In [1]: import numpy as np

In [2]: import numpy.linalg as la

In [3]: np.set_printoptions(precision=2, suppress=True, linewidth=140)

In [4]: M = np.load("sample3.npy")

In [5]: M
Out[5]: 
array([[ 1,  0,  0,  0],
       [ 3,  1,  0,  0],
       [-3,  3,  1,  0],
       [-3,  2, -3,  1]])

In [6]: np.prod(np.diag(M)), round(float(la.det(M)), 2)
Out[6]: (np.int64(1), 1.0)

In [7]: la.matrix_rank(M - M[0, 0] * np.eye(4))
Out[7]: np.int64(3)

In [8]: [int(la.matrix_rank(la.matrix_power(M, p))) for p in range(1, 5)]
Out[8]: [4, 4, 4, 4]

In [9]: np.sort(la.eigvals(M))
Out[9]: array([1., 1., 1., 1.])

In [10]: np.allclose(M @ M.T, M.T @ M)
Out[10]: False

In [11]: assert M == M.T
---------------------------------------------------------------------------
ValueError                                Traceback (most recent call last)
Cell In[11], line 1
----> 1 assert M == M.T

ValueError: The truth value of an array with more than one element is ambiguous. Use a.any() or a.all()

In [12]: M @ M
Out[12]: 
array([[ 1,  0,  0,  0],
       [ 6,  1,  0,  0],
       [ 3,  6,  1,  0],
       [ 9, -5, -6,  1]])

In [13]: np.round(la.det(M), 2)
Out[13]: np.float64(1.0)

In [14]: E = np.array([[0.32, -0.03, -1.4], [-0.03, -2.31, 0.53], [-1.4, 0.53, -2.02]])

In [15]: [round(float(la.det(E[:i, :i])), 2) + 0 for i in range(1, 4)]
Out[15]: [0.32, -0.74, 5.98]

In [16]: np.round(la.eigvalsh(E).min(), 2)
Out[16]: np.float64(-3.0)

In [17]: O, Rm = la.qr(E)

In [18]: np.abs(np.diag(Rm))
Out[18]: array([1.44, 2.32, 1.79])

In [19]: np.round(np.trace(O @ O.T), 2)
Out[19]: np.float64(3.0)

In [20]: O @ Rm
Out[20]: 
array([[ 0.32, -0.03, -1.4 ],
       [-0.03, -2.31,  0.53],
       [-1.4 ,  0.53, -2.02]])

In [21]: round(float(abs(Rm[0, 0])), 2), round(la.norm(E[:, 0]), 2)
Out[21]: (1.44, np.float64(1.44))

In [22]: Rm
Out[22]: 
array([[-1.44,  0.48, -1.65],
       [ 0.  ,  2.32, -0.63],
       [ 0.  ,  0.  , -1.79]])
